>>> import numpy as np
>>> from numpy import linalg as LA
>>> np.set_printoptions(precision=3, suppress=True, linewidth=140, sign=" ")
>>> K = np.minimum.outer(np.arange(1, 13), np.arange(1, 13)) * 2
>>> K
array([[  2,   2,   2,   2,   2,   2,   2,   2,   2,   2,   2,   2],
       [  2,   4,   4,   4,   4,   4,   4,   4,   4,   4,   4,   4],
       [  2,   4,   6,   6,   6,   6,   6,   6,   6,   6,   6,   6],
       [  2,   4,   6,   8,   8,   8,   8,   8,   8,   8,   8,   8],
       [  2,   4,   6,   8,  10,  10,  10,  10,  10,  10,  10,  10],
       [  2,   4,   6,   8,  10,  12,  12,  12,  12,  12,  12,  12],
       [  2,   4,   6,   8,  10,  12,  14,  14,  14,  14,  14,  14],
       [  2,   4,   6,   8,  10,  12,  14,  16,  16,  16,  16,  16],
       [  2,   4,   6,   8,  10,  12,  14,  16,  18,  18,  18,  18],
       [  2,   4,   6,   8,  10,  12,  14,  16,  18,  20,  20,  20],
       [  2,   4,   6,   8,  10,  12,  14,  16,  18,  20,  22,  22],
       [  2,   4,   6,   8,  10,  12,  14,  16,  18,  20,  22,  24]])
>>> theta = np.radians(36)
>>> R = np.eye(12)
>>> R[11, 11] = R[4, 4] = np.cos(theta)
>>> R[11, 4], R[4, 11] = -np.sin(theta), np.sin(theta)
>>> print(R)
[[ 1.     0.     0.     0.     0.     0.     0.     0.     0.     0.     0.     0.   ]
 [ 0.     1.     0.     0.     0.     0.     0.     0.     0.     0.     0.     0.   ]
 [ 0.     0.     1.     0.     0.     0.     0.     0.     0.     0.     0.     0.   ]
 [ 0.     0.     0.     1.     0.     0.     0.     0.     0.     0.     0.     0.   ]
 [ 0.     0.     0.     0.     0.809  0.     0.     0.     0.     0.     0.     0.588]
 [ 0.     0.     0.     0.     0.     1.     0.     0.     0.     0.     0.     0.   ]
 [ 0.     0.     0.     0.     0.     0.     1.     0.     0.     0.     0.     0.   ]
 [ 0.     0.     0.     0.     0.     0.     0.     1.     0.     0.     0.     0.   ]
 [ 0.     0.     0.     0.     0.     0.     0.     0.     1.     0.     0.     0.   ]
 [ 0.     0.     0.     0.     0.     0.     0.     0.     0.     1.     0.     0.   ]
 [ 0.     0.     0.     0.     0.     0.     0.     0.     0.     0.     1.     0.   ]
 [ 0.     0.     0.     0.    -0.588  0.     0.     0.     0.     0.     0.     0.809]]
>>> other = K @ R.T
>>> np.abs(other - K).max(axis=0)
array([  0.   ,   0.   ,   0.   ,   0.   ,  12.197,   0.   ,   0.   ,   0.   ,   0.   ,   0.   ,   0.   ,  10.461])
>>> np.allclose(LA.norm(K, axis=1), LA.norm(other, axis=1))
True
>>> f = np.array([-5, -4, -5])
>>> print(np.array([np.convolve(row, f, "same") for row in K]))
[[ -18  -28  -28  -28  -28  -28  -28  -28  -28  -28  -28  -18]
 [ -28  -46  -56  -56  -56  -56  -56  -56  -56  -56  -56  -36]
 [ -28  -56  -74  -84  -84  -84  -84  -84  -84  -84  -84  -54]
 [ -28  -56  -84 -102 -112 -112 -112 -112 -112 -112 -112  -72]
 [ -28  -56  -84 -112 -130 -140 -140 -140 -140 -140 -140  -90]
 [ -28  -56  -84 -112 -140 -158 -168 -168 -168 -168 -168 -108]
 [ -28  -56  -84 -112 -140 -168 -186 -196 -196 -196 -196 -126]
 [ -28  -56  -84 -112 -140 -168 -196 -214 -224 -224 -224 -144]
 [ -28  -56  -84 -112 -140 -168 -196 -224 -242 -252 -252 -162]
 [ -28  -56  -84 -112 -140 -168 -196 -224 -252 -270 -280 -180]
 [ -28  -56  -84 -112 -140 -168 -196 -224 -252 -280 -298 -198]
 [ -28  -56  -84 -112 -140 -168 -196 -224 -252 -280 -308 -206]]
>>> np.correlate(K[2], K[9], "full")
array([  40,  120,  240,  356,  464,  560,  644,  716,  776,  824,  860,  884,  776,  660,  540,  432,  336,  252,  180,  120,   72,   36,
         12])
>>> J = np.load("run12.npy")
>>> J
array([[-10.018,  -6.788,  -8.466],
       [-10.926,  -5.595,  -9.899],
       [-10.201,  -5.809,  -9.116],
       [ -9.638,  -4.793, -10.632],
       [-11.032,  -5.351, -10.194],
       [ -9.908,  -4.23 ,  -9.36 ],
       [-10.648,  -6.776, -10.32 ],
       [ -9.909,  -3.91 , -10.119],
       [ -8.753,  -6.369, -10.569],
       [-10.559,  -2.531, -11.076],
       [-11.066,  -3.983,  -9.508],
       [ -8.675,  -5.243,  -9.367],
       [-10.306,  -5.378,  -8.247],
       [ -9.691,  -6.918, -10.016],
       [-11.349,  -5.977,  -9.462],
       [-10.299,  -5.517,  -9.798],
       [-10.713,  -7.394, -11.778],
       [-10.536,  -5.707, -10.939],
       [ -8.053,  -3.708, -10.507],
       [ -9.047,  -3.156,  -9.365]])
>>> vec = np.array([0, 0, 2])
>>> y = J @ vec
>>> np.round(LA.lstsq(J, y)[0], 3) + 0
array([ 0.,  0.,  2.])
>>> np.round(LA.solve(J.T @ J, J.T @ y), 3) + 0
array([ 0.,  0.,  2.])
>>> rng = np.random.default_rng(45288)
>>> y = y + 0.05 * rng.normal(size=20)
>>> y
array([-16.866, -19.796, -18.262, -21.203, -20.373, -18.698, -20.634, -20.257, -21.17 , -22.158, -19.096, -18.716, -16.46 , -20.023,
       -18.889, -19.455, -23.594, -21.868, -20.984, -18.772])
>>> c, *_ = LA.lstsq(J, y)
>>> round(float(LA.norm(y - J @ c)), 3)
0.201
>>> np.round(J.T @ (y - J @ c), 3) + 0
array([ 0.,  0.,  0.])
>>> P = J @ LA.solve(J.T @ J, J.T)
>>> print(np.round(LA.eigvalsh(P), 3) + 0)
[ 0.  0.  0.  0.  0.  0.  0.  0.  0.  0.  0.  0.  0.  0.  0.  0.  0.  1.  1.  1.]
>>> round(float(np.trace(P)), 3)
3.0
>>> other = K ** -1
Traceback (most recent call last):
  File "<python-input-31>", line 1, in <module>
    other = K ** -1
            ~~^^~~~
ValueError: Integers to negative integer powers are not allowed.
>>> other = LA.inv(K)
>>> LA.det(K) * other
array([[ 4096., -2048.,     0.,     0.,     0.,     0.,     0.,     0.,     0.,     0.,     0.,     0.],
       [-2048.,  4096., -2048.,     0.,     0.,     0.,     0.,     0.,     0.,     0.,     0.,     0.],
       [    0., -2048.,  4096., -2048.,     0.,     0.,     0.,     0.,     0.,     0.,     0.,     0.],
       [    0.,     0., -2048.,  4096., -2048.,     0.,     0.,     0.,     0.,     0.,     0.,     0.],
       [    0.,     0.,     0., -2048.,  4096., -2048.,     0.,     0.,     0.,     0.,     0.,     0.],
       [    0.,     0.,     0.,     0., -2048.,  4096., -2048.,     0.,     0.,     0.,     0.,     0.],
       [    0.,     0.,     0.,     0.,     0., -2048.,  4096., -2048.,     0.,     0.,     0.,     0.],
       [    0.,     0.,     0.,     0.,     0.,     0., -2048.,  4096., -2048.,     0.,     0.,     0.],
       [    0.,     0.,     0.,     0.,     0.,     0.,     0., -2048.,  4096., -2048.,     0.,     0.],
       [    0.,     0.,     0.,     0.,     0.,     0.,     0.,     0., -2048.,  4096., -2048.,     0.],
       [    0.,     0.,     0.,     0.,     0.,     0.,     0.,     0.,     0., -2048.,  4096., -2048.],
       [    0.,     0.,     0.,     0.,     0.,     0.,     0.,     0.,     0.,     0., -2048.,  2048.]])
>>> K @ other
array([[ 1.,  0.,  0.,  0.,  0.,  0.,  0.,  0.,  0.,  0.,  0.,  0.],
       [ 0.,  1.,  0.,  0.,  0.,  0.,  0.,  0.,  0.,  0.,  0.,  0.],
       [ 0.,  0.,  1.,  0.,  0.,  0.,  0.,  0.,  0.,  0.,  0.,  0.],
       [ 0.,  0.,  0.,  1.,  0.,  0.,  0.,  0.,  0.,  0.,  0.,  0.],
       [ 0.,  0.,  0.,  0.,  1.,  0.,  0.,  0.,  0.,  0.,  0.,  0.],
       [ 0.,  0.,  0.,  0.,  0.,  1.,  0.,  0.,  0.,  0.,  0.,  0.],
       [ 0.,  0.,  0.,  0.,  0.,  0.,  1.,  0.,  0.,  0.,  0.,  0.],
       [ 0.,  0.,  0.,  0.,  0.,  0.,  0.,  1.,  0.,  0.,  0.,  0.],
       [ 0.,  0.,  0.,  0.,  0.,  0.,  0.,  0.,  1.,  0.,  0.,  0.],
       [ 0.,  0.,  0.,  0.,  0.,  0.,  0.,  0.,  0.,  1.,  0.,  0.],
       [ 0.,  0.,  0.,  0.,  0.,  0.,  0.,  0.,  0.,  0.,  1.,  0.],
       [ 0.,  0.,  0.,  0.,  0.,  0.,  0.,  0.,  0.,  0.,  0.,  1.]])
>>> print(np.allclose(other, K.T))
False
>>> (np.abs(other) > 1e-9).astype(int)
array([[ 1,  1,  0,  0,  0,  0,  0,  0,  0,  0,  0,  0],
       [ 1,  1,  1,  0,  0,  0,  0,  0,  0,  0,  0,  0],
       [ 0,  1,  1,  1,  0,  0,  0,  0,  0,  0,  0,  0],
       [ 0,  0,  1,  1,  1,  0,  0,  0,  0,  0,  0,  0],
       [ 0,  0,  0,  1,  1,  1,  0,  0,  0,  0,  0,  0],
       [ 0,  0,  0,  0,  1,  1,  1,  0,  0,  0,  0,  0],
       [ 0,  0,  0,  0,  0,  1,  1,  1,  0,  0,  0,  0],
       [ 0,  0,  0,  0,  0,  0,  1,  1,  1,  0,  0,  0],
       [ 0,  0,  0,  0,  0,  0,  0,  1,  1,  1,  0,  0],
       [ 0,  0,  0,  0,  0,  0,  0,  0,  1,  1,  1,  0],
       [ 0,  0,  0,  0,  0,  0,  0,  0,  0,  1,  1,  1],
       [ 0,  0,  0,  0,  0,  0,  0,  0,  0,  0,  1,  1]])
>>> E = np.load("mat.npy")
>>> E
array([[  0,   0,   0,   0,   0,   0,   0,   0,   0,   0,   0],
       [  0,   0,  15,  20,   6,   4,  23,   0,   0,   0,   9],
       [  1,  16,   1,   2,   6,   4,   0,   0,   4,   0,   0],
       [  0,   8,   2,   1,   6,   4,   0,   1,   6,   0,   2],
       [  0,   0,   2,   4,   0,   0,   6,   0,   0,   0,   0],
       [  0,  14,   2,   0,  12,  10,   0,  10,  16,   0,   6],
       [  0,  18,   6,   9,   8,   6,   3,   0,   4,   0,   2],
       [  2,   0,   0,   5,   0,   0,   5,   0,   0,   0,   0],
       [  0,  12,   0,   0,   8,   6,   0,  13,  12,   0,   1],
       [  8,   6,   0,   0,   0,   0,   0,   0,   0,   0,   0],
       [  0,   0,   6,   5,   6,   4,   5,   0,   6,   0,   6],
       [  3,   0,   0,   0,   0,   0,   0,   0,   0,   2,   0],
       [  0,  20,   8,   8,  13,  11,   2,   0,  12,   0,   7],
       [  0,  16,  10,  12,  11,   9,   8,   0,   8,   0,   7],
       [  0,   0,   0,   0,   0,   0,   0,   6,   0,   2,   0],
       [  6,   0,   0,   0,   0,   0,   0,   1,   0,   1,   0],
       [  0,   6,  15,  18,  10,   8,  19,   0,   6,   0,  11],
       [  3,  12,   3,   8,   2,   0,   3,   0,   0,   0,   0],
       [  0,   0,   0,   0,   0,   0,   1,   0,   0,   0,   0],
       [  0,   6,   9,  11,   7,   5,  10,   0,   4,   0,   6],
       [  0,  14,   2,   2,   7,   5,   0,   0,   6,   0,   1],
       [  0,  18,   3,   4,   8,   6,   0,   0,   6,   0,   1],
       [  0,   0,   0,   0,   0,   0,   0,   9,   4,   1,   1],
       [  0,   2,  11,  12,   8,   6,  13,   0,   6,   0,   9],
       [  0,   0,  13,   9,  13,  11,  12,   0,  16,   0,  16],
       [  0,   8,   8,  10,   7,   5,   8,   0,   4,   0,   5],
       [  0,   0,  10,  15,   2,   0,  17,   0,   0,   0,   4],
       [  0,   6,   6,   8,   5,   3,   6,   0,   2,   0,   3],
       [  0,   0,   0,   0,   0,   0,   0,  11,   2,   2,   0],
       [  0,   2,   8,  11,   4,   2,  11,   0,   0,   0,   4],
       [  2,  16,   4,   8,   5,   3,   2,   0,   0,   0,   0],
       [  0,   0,   0,   0,   0,   0,   0,   0,   0,   1,   0],
       [  0,  14,   5,   7,   7,   5,   2,   0,   4,   0,   2],
       [  0,   6,   9,   7,  11,   9,   6,   0,  12,   0,  10],
       [  3,   8,   0,   2,   0,   0,   0,   0,   0,   0,   0]])
>>> other = np.c_[E[:, :9] @ np.array([[-2, -1, 0, 1, 2, -3, -1, 2, -3],
...     [2, 1, 3, 1, -3, -3, -3, 0, 2],
...     [-1, -1, 3, 0, 1, -3, 3, -1, -1],
...     [2, 2, -1, 2, -3, 3, 1, 0, -2],
...     [2, -1, 3, -2, 3, -3, 3, 2, -2],
...     [0, 2, -2, -3, -3, 3, 0, 0, 0],
...     [2, 1, 2, 3, -2, -1, -3, 3, -1],
...     [-3, 2, 2, -1, -3, 3, -3, 2, 2],
...     [-2, -1, 1, 0, 2, 0, -2, 3, 0]]), np.array([-1, -3, 1, -3, -3, 5, -3, 5, 3, 3, 5, -3, 4, -5, 5, -2, -4, -5, -2, -1, 1, -5, -1, -5, 2, 0, 2, 5, 1, 4, 4, -3, 0, -4, -3])]
>>> other
array([[  0,   0,   0,   0,   0,   0,   0,   0,   0,  -1],
       [ 83,  50,  81,  85, -85, -14,  14,  66, -90,  -3],
       [ 37,  16,  63,  -3, -37, -54, -34,  25,  12,   1],
       [ 13,   6,  47, -15, -10, -30, -14,  30,   2,  -3],
       [ 18,  12,  14,  26, -22,   0,  -8,  16, -16,  -3],
       [-12,  24, 100, -50, -32, -24, -62,  90,  22,   5],
       [ 62,  33,  85,  11, -67, -54, -20,  31,  -7,  -3],
       [ 16,  13,   5,  27, -21,   4, -12,  19, -21,   5],
       [-23,  30,  86, -35, -45,  -3, -75,  78,  34,   3],
       [ -4,  -2,  18,  14,  -2, -42, -26,  16, -12,   3],
       [ 14,   5,  39,   1,  -1, -14,  14,  39, -33,   5],
       [ -6,  -3,   0,   3,   6,  -9,  -3,   6,  -9,  -3],
       [ 54,  27, 109, -17, -50, -68, -19,  60, -12,   4],
       [ 68,  37, 105,  15, -68, -56, -13,  60, -32,  -5],
       [-18,  12,  12,  -6, -18,  18, -18,  12,  12,   5],
       [-15,  -4,   2,   5,   9, -15,  -9,  14, -16,  -2],
       [ 79,  46, 103,  55, -77, -34,   6,  80, -78,  -4],
       [ 41,  23,  49,  36, -51, -39, -25,  16, -11,  -5],
       [  2,   1,   2,   3,  -2,  -1,  -3,   3,  -1,  -2],
       [ 51,  28,  69,  29, -48, -28,   3,  47, -43,  -1],
       [ 32,  13,  63, -11, -28, -48, -25,  30,   8,   1],
       [ 45,  21,  77,  -8, -45, -57, -29,  31,   9,  -5],
       [-35,  14,  22,  -9, -19,  27, -35,  30,  18,  -1],
       [ 47,  26,  71,  31, -39, -22,  12,  62, -60,  -5],
       [ 23,  10,  87,  -5,   0, -30,  19,  97, -69,   2],
       [ 50,  27,  69,  23, -48, -32,  -1,  42, -34,   0],
       [ 58,  35,  55,  77, -63,  -8,   0,  45, -61,   2],
       [ 40,  21,  51,  21, -38, -24,   1,  28, -26,   5],
       [-37,  20,  24, -11, -29,  33, -37,  28,  22,   1],
       [ 48,  27,  49,  43, -47, -14,   8,  33, -45,   4],
       [ 54,  29,  65,  21, -62, -50, -21,  16,  -6,   4],
       [  0,   0,   0,   0,   0,   0,   0,   0,   0,  -3],
       [ 47,  24,  69,   5, -48, -44, -13,  27,  -7,   0],
       [ 27,  12,  77, -11, -12, -36,   7,  67, -39,  -4],
       [ 14,   9,  22,  15, -24, -27, -25,   6,   3,  -3]])
>>> LA.norm(LA.qr(E)[0].T @ other, axis=0) ** 2 / ((other ** 2).sum(axis=0) + 1e-12)
array([ 1.   ,  1.   ,  1.   ,  1.   ,  1.   ,  1.   ,  1.   ,  1.   ,  1.   ,  0.247])
